>>> import numpy as np
>>> np.set_printoptions(precision=2, suppress=True, linewidth=140)
>>> def rd(a):
...     return np.round(a, 2) + 0
... 
>>> A = np.loadtxt("layer10.csv", delimiter=",")
>>> print(A)
[[ 2.  0.  0.]
 [ 0. -2.  0.]
 [ 0.  0.  3.]]
>>> print(np.linalg.matrix_rank(A - A[0, 0] * np.eye(3)))
2
>>> print(A @ A)
[[4. 0. 0.]
 [0. 4. 0.]
 [0. 0. 9.]]
>>> print([int(np.linalg.matrix_rank(np.linalg.matrix_power(A, p))) for p in range(1, 4)])
[3, 3, 3]
>>> print(np.prod(np.diag(A)), rd(np.linalg.det(A)))
-12.0 -12.0
>>> x0 = np.array([1, 3, 0])
>>> print(np.linalg.norm(A @ x0) <= np.linalg.norm(A, 2) * np.linalg.norm(x0) + 1e-9)
True
>>> print(np.einsum("ij,j->i", A, x0))
[ 2. -6.  0.]
>>> print((A * x0).sum(axis=1))
[ 2. -6.  0.]
>>> rng = np.random.default_rng(512752)
>>> labels = rng.permutation(3)
>>> print(labels)
[0 1 2]
>>> other = A[labels][:, labels]
>>> print(rd(np.linalg.det(other)), rd(np.linalg.det(A[labels])))
-12.0 -12.0
>>> print(np.trace(other))
3.0
>>> print(rd(np.abs(np.linalg.eigvals(A)).max()))
3.0
>>> print((A + A.T) / 2)
[[ 2.  0.  0.]
 [ 0. -2.  0.]
 [ 0.  0.  3.]]
>>> print(np.allclose(A, A.T))
True
>>> other = np.array([[-1, -2], [2, 0]])
>>> J = np.tile(other, (2, 2))
>>> print(J)
[[-1 -2 -1 -2]
 [ 2  0  2  0]
 [-1 -2 -1 -2]
 [ 2  0  2  0]]
>>> left, sigma, vt = np.linalg.svd(J)
>>> print(rd(sigma))
[5.12 3.12 0.   0.  ]
>>> print(np.argmax(sigma[:-1] / (sigma[1:] + 1e-6)) + 1)
2
>>> other = left[:, :2] @ np.diag(sigma[:2]) @ vt[:2]
>>> print(rd(np.linalg.norm(J - other, 2)), rd(sigma[2]))
0.0 0.0
>>> print(rd(np.linalg.norm(J - other) / np.linalg.norm(J)))
0.0
>>> P = np.triu(np.array([[-2, -3, 0, 3], [-2, 0, 2, -3], [2, -3, 1, 3], [-1, -3, -3, -3]]), 1) + np.eye(4)
>>> other = P @ J @ np.linalg.inv(P)
>>> print(P @ J - J @ P)
[[  0.  -3.   4.   0.]
 [ -8.   2.  -8. -16.]
 [  6.  -3.  10.   0.]
 [  0.   6.   0. -12.]]
>>> print(other)
[[  -1.   -5.    9.  -41.]
 [  -6.  -22.   38. -166.]
 [   5.   13.  -21.   85.]
 [   2.    6.  -10.   42.]]
>>> print(np.trace(other), np.trace(J))
-2.0 -2
>>> print(rd(np.linalg.det(other)))
0.0
>>> print(rd(np.poly(other)))
[ 1.  2. 16.  0.  0.]
>>> m1 = np.load("sample2.npy")
>>> print(m1)
[[ 10 -10  10 -10]
 [-10   0 -10   0]
 [ 10 -10  10 -10]
 [-10   0 -10   0]]
>>> r = np.linalg.matrix_rank(m1)
>>> print(r)
2
>>> N = np.linalg.svd(m1)[2][r:].T
>>> print(rd(N @ N.T))
[[ 0.5  0.  -0.5  0. ]
 [ 0.   0.5  0.  -0.5]
 [-0.5  0.   0.5  0. ]
 [ 0.  -0.5  0.   0.5]]
>>> print([int(np.linalg.matrix_rank(m1[:, :j + 1])) for j in range(4)])
[1, 2, 2, 2]
>>> print(np.allclose(m1 @ N, 0))
True
>>> print(np.linalg.matrix_rank(m1.T @ m1), np.linalg.matrix_rank(m1 @ m1.T))
2 2
>>> left, sigma, vt = np.linalg.svd(m1, full_matrices=False)
>>> print(rd(sigma / sigma[0]))
[1.   0.38 0.   0.  ]
>>> print(rd(np.sqrt((sigma ** 2).sum())), rd(np.linalg.norm(m1)))
34.64 34.64
>>> print(rd(np.cumsum(sigma ** 2) / np.sum(sigma ** 2)))
[0.87 1.   1.   1.  ]
>>> print(np.abs(left[:, 0]).round(6).argmax())
0
>>> print(rd(left.T @ m1 @ vt.T))
[[32.36  0.    0.    0.  ]
 [ 0.   12.36  0.    0.  ]
 [ 0.    0.    0.    0.  ]
 [ 0.    0.    0.    0.  ]]
>>> evals, vecs = np.linalg.eigh(m1)
>>> print(rd(vecs.T @ vecs))
[[1. 0. 0. 0.]
 [0. 1. 0. 0.]
 [0. 0. 1. 0.]
 [0. 0. 0. 1.]]
>>> print(rd(vecs.T @ m1 @ vecs))
[[-12.36   0.     0.     0.  ]
 [  0.     0.     0.     0.  ]
 [  0.     0.     0.     0.  ]
 [  0.     0.     0.    32.36]]
>>> print((evals > 1e-8).sum(), (evals < -1e-8).sum())
1 1
>>> print(rd(vecs @ np.diag(evals) @ vecs.T))
[[ 10. -10.  10. -10.]
 [-10.   0. -10.   0.]
 [ 10. -10.  10. -10.]
 [-10.   0. -10.   0.]]
>>> print(rd(np.linalg.eigvalsh(m1 + -1 * np.eye(4))))
[-13.36  -1.    -1.    31.36]
>>> print(rd(evals.sum()), np.trace(m1))
20.0 20
>>> print(rd(np.linalg.svd(m1, compute_uv=False)))
[32.36 12.36  0.    0.  ]
>>> print([round(float(x), 2) for x in np.linalg.svd(m1, compute_uv=False)[:3]])
[32.36, 12.36, 0.0]
>>> print(np.linalg.matrix_rank(m1, rtol=0.1))
2
>>> left, sigma, vt = np.linalg.svd(m1)
>>> print(np.argmax(sigma[:-1] / (sigma[1:] + 1e-6)) + 1)
2
>>> print(rd(sigma))
[32.36 12.36  0.    0.  ]
>>> other = left[:, :2] @ np.diag(sigma[:2]) @ vt[:2]
>>> print(np.linalg.matrix_rank(m1, rtol=0.05))
2
>>> print(rd(other))
[[ 10. -10.  10. -10.]
 [-10.   0. -10.   0.]
 [ 10. -10.  10. -10.]
 [-10.   0. -10.   0.]]
>>> print(rd(np.linalg.norm(m1 - other) / np.linalg.norm(m1)))
0.0
>>> W0 = np.loadtxt("test4.csv", delimiter=",")
>>> print(W0)
[[3. 0. 0. 0. 0. 0. 0. 0. 0.]
 [0. 0. 0. 4. 0. 0. 0. 0. 0.]
 [0. 0. 0. 0. 0. 0. 0. 0. 1.]
 [0. 0. 0. 0. 0. 0. 0. 7. 0.]
 [0. 0. 0. 0. 0. 4. 0. 0. 0.]
 [0. 0. 7. 0. 0. 0. 0. 0. 0.]
 [0. 1. 0. 0. 0. 0. 0. 0. 0.]
 [0. 0. 0. 0. 0. 0. 1. 0. 0.]
 [0. 0. 0. 0. 0. 0. 0. 0. 0.]]
>>> G = W0.T @ W0
>>> print(rd(np.linalg.eigvalsh(G)[::-1]))
[49. 49. 16. 16.  9.  1.  1.  1.  0.]
>>> print(np.diag(G))
[ 9.  1. 49. 16.  0. 16.  1. 49.  1.]
>>> print(np.linalg.matrix_rank(G))
8
>>> T = np.stack([A, -1 * A, A[::-1]])
>>> print(rd(np.linalg.norm(T, axis=(1, 2))))
[4.12 4.12 4.12]
>>> print(np.linalg.matrix_rank(T.reshape(3, -1)))
2
>>> other = W0[0, 0] * W0[1:] - np.outer(W0[1:, 0], W0[0])
>>> print(other)
[[ 0.  0.  0. 12.  0.  0.  0.  0.  0.]
 [ 0.  0.  0.  0.  0.  0.  0.  0.  3.]
 [ 0.  0.  0.  0.  0.  0.  0. 21.  0.]
 [ 0.  0.  0.  0.  0. 12.  0.  0.  0.]
 [ 0.  0. 21.  0.  0.  0.  0.  0.  0.]
 [ 0.  3.  0.  0.  0.  0.  0.  0.  0.]
 [ 0.  0.  0.  0.  0.  0.  3.  0.  0.]
 [ 0.  0.  0.  0.  0.  0.  0.  0.  0.]]
>>> print(np.linalg.matrix_rank(other), np.linalg.matrix_rank(W0))
7 8
>>> print(W0[:, 0] / W0[0, 0])
[1. 0. 0. 0. 0. 0. 0. 0. 0.]
>>> print(np.flatnonzero(~other.round(6).any(axis=1)))
[7]
>>> print((np.linalg.matrix_power((W0 != 0) + (W0.T != 0) + np.eye(9), 9) > 0).astype(int))
[[1 0 0 0 0 0 0 0 0]
 [0 1 0 1 0 0 1 1 0]
 [0 0 1 0 1 1 0 0 1]
 [0 1 0 1 0 0 1 1 0]
 [0 0 1 0 1 1 0 0 1]
 [0 0 1 0 1 1 0 0 1]
 [0 1 0 1 0 0 1 1 0]
 [0 1 0 1 0 0 1 1 0]
 [0 0 1 0 1 1 0 0 1]]
>>> print((W0 != 0).astype(int))
[[1 0 0 0 0 0 0 0 0]
 [0 0 0 1 0 0 0 0 0]
 [0 0 0 0 0 0 0 0 1]
 [0 0 0 0 0 0 0 1 0]
 [0 0 0 0 0 1 0 0 0]
 [0 0 1 0 0 0 0 0 0]
 [0 1 0 0 0 0 0 0 0]
 [0 0 0 0 0 0 1 0 0]
 [0 0 0 0 0 0 0 0 0]]
>>> print(rd(np.linalg.det(W0)))
0.0
>>> x0 = np.array([-1, -6, -2, -8, 0, -6, 3, -4, -4])
>>> h1 = np.maximum(W0 @ x0, 0)
>>> print(h1)
[0. 0. 0. 0. 0. 0. 0. 3. 0.]
>>> arr = np.array([[-1, -5, -1], [-5, -1, -5], [-1, -5, -1]])
>>> print(arr)
[[-1 -5 -1]
 [-5 -1 -5]
 [-1 -5 -1]]
>>> th = np.radians(36)
>>> r_ = np.eye(3)
>>> r_[1, 1] = r_[0, 0] = np.cos(th)
>>> r_[1, 0], r_[0, 1] = -np.sin(th), np.sin(th)
>>> print(rd(r_))
[[ 0.81  0.59  0.  ]
 [-0.59  0.81  0.  ]
 [ 0.    0.    1.  ]]
>>> other = arr @ r_.T
>>> print(np.allclose(np.linalg.norm(arr, axis=1), np.linalg.norm(other, axis=1)))
True
>>> print(rd(np.linalg.svd(arr, compute_uv=False)), rd(np.linalg.svd(other, compute_uv=False)))
[8.59 5.59 0.  ] [8.59 5.59 0.  ]
>>> print(rd(np.linalg.det(r_)), rd(np.trace(r_)))
1.0 2.62
>>> data = np.load("w.npy")
>>> print(data)
[[ 16.    -5.99   2.   -14.02 -15.98   6.01 -10.02  -7.99 -10.04   5.98]
 [ 21.98   9.97   9.01 -23.03  -6.     5.01 -17.   -21.05 -11.    -5.98]
 [  4.96 -10.     3.03 -20.01   0.02  -0.03 -14.96  -1.     0.97  22.03]
 [ 10.   -13.97  10.04 -35.98   0.     3.98 -25.99   4.04   1.99  30.01]
 [ 27.03   3.01  13.99 -41.    -6.01   7.02 -29.98 -18.99  -9.99   8.99]]
>>> left, sigma, vt = np.linalg.svd(data)
>>> print(rd(sigma))
[97.82 44.89 17.41  5.66  0.05]
>>> print(np.argmax(sigma[:-1] / (sigma[1:] + 1e-6)) + 1)
4
>>> other = left[:, :4] @ np.diag(sigma[:4]) @ vt[:4]
>>> print(rd(np.linalg.norm(data - other, 2)), rd(sigma[4]))
0.05 0.05
>>> print(rd(np.linalg.norm(data - other) / np.linalg.norm(data)))
0.0
